In [1]: import numpy as np

In [2]: np.set_printoptions(precision=2, suppress=True, linewidth=200)

In [3]: def rd(a):
   ...:     return np.round(a, 2) + 0
   ...: 

In [4]: A = np.loadtxt("run10.csv", delimiter=",")

In [5]: A
Out[5]: 
array([[ 8.,  8., 11., 13.],
       [ 0.,  0.,  3.,  1.],
       [ 0.,  0.,  0.,  0.],
       [ 0.,  0.,  0.,  0.],
       [ 0.,  0.,  0.,  0.],
       [12., 12., 15., 19.],
       [ 0.,  0.,  0.,  0.],
       [ 6.,  6.,  9., 10.],
       [ 8.,  8., 11., 13.],
       [ 8.,  8., 11., 13.],
       [ 6.,  6.,  9., 10.],
       [ 0.,  0.,  3.,  1.],
       [ 0.,  0.,  0.,  0.],
       [ 8.,  8., 11., 13.],
       [ 0.,  0.,  0.,  0.],
       [ 0.,  0.,  0.,  0.],
       [ 4.,  4.,  7.,  7.],
       [10., 10., 13., 16.],
       [ 2.,  2.,  5.,  4.],
       [ 2.,  2.,  5.,  4.],
       [ 0.,  0.,  0.,  0.]])

In [6]: Xs = A - A.mean(axis=0)

In [7]: V = np.linalg.svd(Xs)[2][:2]

In [8]: Y = Xs - Xs @ V.T @ V

In [9]: np.linalg.norm(Y, axis=1).round(6).argmax()
Out[9]: np.int64(0)

In [10]: rank = np.linalg.matrix_rank(A)

In [11]: rank
Out[11]: np.int64(2)

In [12]: ns = np.linalg.svd(A)[2][rank:].T

In [13]: print(np.linalg.matrix_rank(A.T @ A), np.linalg.matrix_rank(A @ A.T))
2 2

In [14]: [int(np.linalg.matrix_rank(A[:i])) for i in range(1, len(A) + 1)]
Out[14]: [1, 2, 2, 2, 2, 2, 2, 2, 2, 2, 2, 2, 2, 2, 2, 2, 2, 2, 2, 2, 2]

In [15]: J = np.load("dump.npy")

In [16]: rd(J)
Out[16]: 
array([[-0.5 ,  0.87,  0.  ],
       [-0.87, -0.5 ,  0.  ],
       [ 0.  ,  0.  ,  1.  ]])

In [17]: # splits into 2 blocks

In [18]: Y = np.linalg.inv(J)

In [19]: print((np.abs(Y) > 1e-9).astype(int))
[[1 1 0]
 [1 1 0]
 [0 0 1]]

In [20]: rd(np.linalg.det(J) * np.linalg.det(Y))
Out[20]: np.float64(1.0)

In [21]: rd(Y)
Out[21]: 
array([[-0.5 , -0.87,  0.  ],
       [ 0.87, -0.5 ,  0.  ],
       [ 0.  ,  0.  ,  1.  ]])

In [22]: x0 = np.array([7, 3, 8])

In [23]: [p for p in range(1, 25) if np.allclose(np.linalg.matrix_power(J, p), np.eye(3))]
Out[23]: [3, 6, 9, 12, 15, 18, 21, 24]

In [24]: print(rd(np.linalg.det(J)))
1.0

In [25]: rd(np.abs(np.linalg.eigvals(J)))
Out[25]: array([1., 1., 1.])

In [26]: rd(np.sort(np.abs(np.degrees(np.angle(np.linalg.eigvals(J))))))
Out[26]: array([  0., 120., 120.])

In [27]: rd(np.linalg.inv(J))
Out[27]: 
array([[-0.5 , -0.87,  0.  ],
       [ 0.87, -0.5 ,  0.  ],
       [ 0.  ,  0.  ,  1.  ]])

In [28]: rd(np.linalg.norm(x0)), rd(np.linalg.norm(J @ x0))
Out[28]: (np.float64(11.05), np.float64(11.05))

In [29]: rd(np.linalg.norm(J, axis=0))
Out[29]: array([1., 1., 1.])

In [30]: print(rd(np.linalg.pinv(J)))
[[-0.5  -0.87  0.  ]
 [ 0.87 -0.5   0.  ]
 [ 0.    0.    1.  ]]

In [31]: (J != 0).astype(int)
Out[31]: 
array([[1, 1, 0],
       [1, 1, 0],
       [0, 0, 1]])

In [32]: rng = np.random.default_rng(75480)

In [33]: z = rng.permutation(3)

In [34]: Y = J[:, z] * rng.choice([-1, 1], 3)

In [35]: rd(Y)
Out[35]: 
array([[-0.5 ,  0.  ,  0.87],
       [-0.87,  0.  , -0.5 ],
       [ 0.  , -1.  ,  0.  ]])

In [36]: U, _, VT = np.linalg.svd(J.T @ Y)

In [37]: rd(U @ VT)
Out[37]: 
array([[ 1.,  0.,  0.],
       [ 0.,  0.,  1.],
       [ 0., -1.,  0.]])

In [38]: W2 = np.array([[0, 1, 0]])

In [39]: E = rng.normal(size=(21, 1)) @ W2 + np.array([-9, 8, 6])

In [40]: print(rd(E))
[[-9.    7.54  6.  ]
 [-9.    8.68  6.  ]
 [-9.    8.11  6.  ]
 [-9.    7.64  6.  ]
 [-9.    8.17  6.  ]
 [-9.    7.66  6.  ]
 [-9.    8.27  6.  ]
 [-9.    8.18  6.  ]
 [-9.    6.7   6.  ]
 [-9.    9.57  6.  ]
 [-9.    8.75  6.  ]
 [-9.    8.98  6.  ]
 [-9.    7.96  6.  ]
 [-9.    8.91  6.  ]
 [-9.    8.18  6.  ]
 [-9.    7.98  6.  ]
 [-9.    8.17  6.  ]
 [-9.    7.64  6.  ]
 [-9.    8.1   6.  ]
 [-9.    7.02  6.  ]
 [-9.    8.59  6.  ]]

In [41]: # null space of dimension 1

In [42]: np.count_nonzero(J)
Out[42]: np.int64(5)

In [43]: np.zeros(3, 3)
---------------------------------------------------------------------------
TypeError                                 Traceback (most recent call last)
Cell In[43], line 1
----> 1 np.zeros(3, 3)

TypeError: Cannot interpret '3' as a data type

In [44]: rd(J.sum(axis=1))
Out[44]: array([ 0.37, -1.37,  1.  ])

In [45]: np.linalg.matrix_rank(J)
Out[45]: np.int64(3)

In [46]: rd(np.diff(J, axis=0))
Out[46]: 
array([[-0.37, -1.37,  0.  ],
       [ 0.87,  0.5 ,  1.  ]])

In [47]: rank = np.linalg.matrix_rank(E)

In [48]: print(rank)
2

In [49]: ns = np.linalg.svd(E)[2][rank:].T

In [50]: ns.shape
Out[50]: (3, 1)

In [51]: [int(np.linalg.matrix_rank(np.delete(E, i, axis=0))) for i in range(21)]
Out[51]: [2, 2, 2, 2, 2, 2, 2, 2, 2, 2, 2, 2, 2, 2, 2, 2, 2, 2, 2, 2, 2]

In [52]: rd(ns[:, 0] / ns[np.abs(ns[:, 0]).round(6).argmax(), 0])
Out[52]: array([0.67, 0.  , 1.  ])

In [53]: np.unique(E.round(6), axis=0).shape
Out[53]: (21, 3)

In [54]: print(rd(E @ np.linalg.pinv(E) @ E))
[[-9.    7.54  6.  ]
 [-9.    8.68  6.  ]
 [-9.    8.11  6.  ]
 [-9.    7.64  6.  ]
 [-9.    8.17  6.  ]
 [-9.    7.66  6.  ]
 [-9.    8.27  6.  ]
 [-9.    8.18  6.  ]
 [-9.    6.7   6.  ]
 [-9.    9.57  6.  ]
 [-9.    8.75  6.  ]
 [-9.    8.98  6.  ]
 [-9.    7.96  6.  ]
 [-9.    8.91  6.  ]
 [-9.    8.18  6.  ]
 [-9.    7.98  6.  ]
 [-9.    8.17  6.  ]
 [-9.    7.64  6.  ]
 [-9.    8.1   6.  ]
 [-9.    7.02  6.  ]
 [-9.    8.59  6.  ]]

In [55]: rd(np.linalg.norm(E[11], 1)), rd(np.linalg.norm(E[11], np.inf))
Out[55]: (np.float64(23.98), np.float64(9.0))
